$ python3 -q
>>> import numpy as np
>>> np.set_printoptions(precision=2, suppress=True, linewidth=160)
>>> J = np.load("case10.npy")
>>> J
array([[0, 1, 1, 0],
       [1, 0, 1, 0],
       [1, 1, 0, 0],
       [0, 0, 0, 0]])
>>> round(np.trace(np.linalg.pinv(J) @ J), 2)
np.float64(3.0)
>>> np.abs(np.diag(np.linalg.qr(J)[1])) > 1e-9
array([ True,  True,  True, False])
>>> np.allclose(J[:-1].T @ np.linalg.lstsq(J[:-1].T, J[-1])[0], J[-1])
True
>>> np.round(J @ np.linalg.pinv(J) @ J, 2) + 0
array([[0., 1., 1., 0.],
       [1., 0., 1., 0.],
       [1., 1., 0., 0.],
       [0., 0., 0., 0.]])
>>> A2 = np.array([[-2, -9, 5], [-3, -2, -9]])
>>> Z = np.kron(A2, J)
>>> np.linalg.matrix_rank(Z)
np.int64(6)
>>> Z.shape
(8, 12)
>>> w, V = np.linalg.eigh(J)
>>> x0 = np.array([0, 0, 5, 9])
>>> (np.sign(V[:, -1].round(6)) == np.sign(V[0, -1].round(6))).astype(int)
array([1, 1, 1, 0])
>>> x0 @ J @ x0 / (x0 @ x0), round(w[0], 2), round(w[-1], 2)
(np.float64(0.0), np.float64(-1.0), np.float64(2.0))
>>> V * np.abs(w) @ V.T
array([[1.33, 0.33, 0.33, 0.  ],
       [0.33, 1.33, 0.33, 0.  ],
       [0.33, 0.33, 1.33, 0.  ],
       [0.  , 0.  , 0.  , 0.  ]])
>>> V * np.maximum(w, 0) @ V.T
array([[0.67, 0.67, 0.67, 0.  ],
       [0.67, 0.67, 0.67, 0.  ],
       [0.67, 0.67, 0.67, 0.  ],
       [0.  , 0.  , 0.  , 0.  ]])
>>> np.linalg.eigvalsh(J[1:, 1:])
array([-1.,  0.,  1.])
>>> rk = np.linalg.matrix_rank(J)
>>> rk
np.int64(3)
>>> ns = np.linalg.svd(J)[2][rk:].T
>>> np.allclose(J @ ns, 0)
True
>>> ns @ ns.T
array([[0., 0., 0., 0.],
       [0., 0., 0., 0.],
       [0., 0., 0., 0.],
       [0., 0., 0., 1.]])
>>> ns.shape
(4, 1)
>>> [int(np.linalg.matrix_rank(J[:i])) for i in range(1, len(J) + 1)]
[1, 2, 3, 3]
>>> [int(np.linalg.matrix_rank(J[:, :j + 1])) for j in range(4)]
[1, 2, 3, 3]
>>> [int(np.linalg.matrix_rank(np.delete(J, i, axis=0))) for i in range(4)]
[2, 2, 2, 3]
>>> M = np.load("block4.npy")
>>> M
array([[0, 0, 0, 0, 1],
       [1, 0, 0, 0, 0],
       [0, 1, 0, 0, 0],
       [0, 0, 1, 0, 0],
       [0, 0, 0, 1, 0]])
>>> # keeps lengths
>>> np.linalg.matrix_power(M, 2)
array([[0, 0, 0, 1, 0],
       [0, 0, 0, 0, 1],
       [1, 0, 0, 0, 0],
       [0, 1, 0, 0, 0],
       [0, 0, 1, 0, 0]])
>>> p = np.eye(5)[0]
>>> for _ in range(5):
...     p = p @ M
...     print(p.round(2))
... 
[0. 0. 0. 0. 1.]
[0. 0. 0. 1. 0.]
[0. 0. 1. 0. 0.]
[0. 1. 0. 0. 0.]
[1. 0. 0. 0. 0.]
>>> r0, r1 = M[2], M[1]
>>> r0 @ r1
np.int64(0)
>>> p = (r0 @ r1) / (r0 @ r0) * r0
>>> (r1 - p) @ r0
np.float64(0.0)
>>> round(np.linalg.norm(r0 + r1) ** 2 + np.linalg.norm(r0 - r1) ** 2, 2)
np.float64(4.0)
>>> p
array([0., 0., 0., 0., 0.])
>>> hat = np.triu(np.array([[1, 2, 3, 3], [2, 1, 1, 2], [0, 3, 0, 3], [0, 3, 0, 0]]), 1) + np.eye(4)
>>> A2 = hat @ J @ np.linalg.inv(hat)
>>> np.linalg.matrix_rank(A2)
np.int64(3)
>>> np.trace(A2), np.trace(J)
(np.float64(0.0), np.int64(0))
>>> A2 = np.linalg.inv(M)
>>> (np.abs(A2) > 1e-9).astype(int)
array([[0, 1, 0, 0, 0],
       [0, 0, 1, 0, 0],
       [0, 0, 0, 1, 0],
       [0, 0, 0, 0, 1],
       [1, 0, 0, 0, 0]])
>>> np.allclose(A2, M.T)
True
>>> round(np.linalg.cond(M), 2)
np.float64(1.0)
>>> M @ A2
array([[1., 0., 0., 0., 0.],
       [0., 1., 0., 0., 0.],
       [0., 0., 1., 0., 0.],
       [0., 0., 0., 1., 0.],
       [0., 0., 0., 0., 1.]])
>>> np.linalg.det(M) * A2
array([[0., 1., 0., 0., 0.],
       [0., 0., 1., 0., 0.],
       [0., 0., 0., 1., 0.],
       [0., 0., 0., 0., 1.],
       [1., 0., 0., 0., 0.]])
>>> W0 = np.load("dump.npy")
>>> W0
array([[2, 2],
       [2, 3]])
>>> # symmetric
>>> np.trace(W0)
np.int64(5)
>>> np.sort(np.abs(np.linalg.eigvals(W0)))
array([0.44, 4.56])
>>> round(np.linalg.det(W0), 2)
np.float64(2.0)
>>> np.linalg.matrix_power(W0, 4)
array([[164, 210],
       [210, 269]])
>>> (W0 - W0.T) / 2
array([[0., 0.],
       [0., 0.]])
>>> (W0 + W0.T) / 2
array([[2., 2.],
       [2., 3.]])
>>> W0 @ W0
array([[ 8, 10],
       [10, 13]])
>>> np.linalg.determinant(W0)
Traceback (most recent call last):
  File "<python-input-60>", line 1, in <module>
    np.linalg.determinant(W0)
    ^^^^^^^^^^^^^^^^^^^^^
AttributeError: module 'numpy.linalg' has no attribute 'determinant'
